$ python3 -q
>>> import numpy as np
>>> from numpy import linalg as LA
>>> np.set_printoptions(suppress=True, linewidth=120)
>>> X = np.load("block15.npy")
>>> X
array([[0, 0, 1, 0, 0, 0],
       [0, 0, 0, 1, 0, 1],
       [1, 0, 0, 0, 0, 0],
       [0, 1, 0, 0, 1, 1],
       [0, 0, 0, 1, 0, 1],
       [0, 1, 0, 1, 1, 0]])
>>> LA.lstsq(X[:-1].T, X[-1])[2]
np.int32(4)
>>> round(np.trace(LA.pinv(X) @ X), 3)
np.float64(5.0)
>>> np.allclose(X[:-1].T @ LA.lstsq(X[:-1].T, X[-1])[0], X[-1])
False
>>> try:
...     LA.inv(X)
... except LA.LinAlgError as e:
...     print(repr(e))
... 
LinAlgError('Singular matrix')
>>> mat = np.array([[2, 2, -3, -2, -3],
...     [-3, -3, -2, 0, 0],
...     [-1, 0, 2, -1, 1],
...     [-2, -2, -3, 0, -3],
...     [3, 2, 2, -3, -1]])
>>> mat[:, 4] = -2 * mat[:, 3]
>>> mat
array([[ 2,  2, -3, -2,  4],
       [-3, -3, -2,  0,  0],
       [-1,  0,  2, -1,  2],
       [-2, -2, -3,  0,  0],
       [ 3,  2,  2, -3,  6]])
>>> mat @ mat
array([[ 17,  10,  -2, -13,  26],
       [  5,   3,  11,   8, -16],
       [  4,   4,  14,  -6,  12],
       [  5,   2,   4,   7, -14],
       [ 22,  18,  12, -26,  52]])
>>> assert mat == mat.T
Traceback (most recent call last):
  File "<python-input-13>", line 1, in <module>
    assert mat == mat.T
           ^^^^^^^^^^^^
ValueError: The truth value of an array with more than one element is ambiguous. Use a.any() or a.all()
>>> np.round(np.sort(np.abs(LA.eigvals(mat))), 3) + 0
array([0.   , 1.562, 3.208, 3.54 , 8.23 ])
>>> m1 = np.load("data.npy")
>>> m1
array([[ 0.,  3.,  1.,  0.,  2., -1.],
       [ 3.,  0.,  0.,  0.,  0.,  0.],
       [ 1.,  0.,  0.,  0.,  0.,  0.],
       [ 0.,  0.,  0.,  0.,  0.,  0.],
       [ 2.,  0.,  0.,  0.,  0.,  0.],
       [-1.,  0.,  0.,  0.,  0.,  0.]])
>>> x = np.array([-3, 0, -3, -2, 1, 2])
>>> a = np.maximum(m1 @ x, 0)
>>> a
array([0., 0., 0., 0., 0., 3.])
>>> m1 * (a > 1e-9)[:, None]
array([[ 0.,  0.,  0.,  0.,  0., -0.],
       [ 0.,  0.,  0.,  0.,  0.,  0.],
       [ 0.,  0.,  0.,  0.,  0.,  0.],
       [ 0.,  0.,  0.,  0.,  0.,  0.],
       [ 0.,  0.,  0.,  0.,  0.,  0.],
       [-1.,  0.,  0.,  0.,  0.,  0.]])
>>> np.flatnonzero(a > 1e-9)
array([5])
>>> arr = np.loadtxt("a.csv", delimiter=",")
>>> arr
array([[ 0.018,  0.019,  0.013],
       [ 5.13 ,  8.911,  1.114],
       [-1.76 , -2.945, -0.497],
       [-5.152, -9.025, -1.239],
       [-5.022, -9.01 , -1.132],
       [ 1.642,  2.978,  0.436],
       [-1.639, -3.041, -0.38 ],
       [-0.012, -0.007, -0.108],
       [-3.474, -5.993, -0.806],
       [-0.045, -0.07 , -0.03 ],
       [ 5.063,  9.029,  1.186],
       [ 1.715,  2.945,  0.375],
       [ 5.149,  9.011,  1.2  ],
       [ 3.44 ,  6.029,  0.785]])
>>> x = np.array([3, 2, -2])
>>> target = arr @ x
>>> np.round(LA.lstsq(arr, target)[0], 3)
array([ 3.,  2., -2.])
>>> rng = np.random.default_rng(7133)
>>> target = target + 0.3 * rng.normal(size=14)
>>> target.round(3)
array([  0.087,  31.241, -10.303, -31.241, -30.283,  10.007, -10.245,  -0.162, -20.663,   0.149,  31.107,  10.057,
        30.983,  21.168])
>>> coef, *_ = LA.lstsq(arr, target)
>>> np.round(LA.norm(target - arr @ coef), 3)
np.float64(0.884)
>>> coef.round(3)
array([ 3.782,  1.372, -0.577])
>>> [round(float(LA.norm(LA.solve(arr.T @ arr + lam * np.eye(3), arr.T @ target))), 2) for lam in (0, 1, 10, 100)]
[4.06, 2.97, 2.93, 2.6]
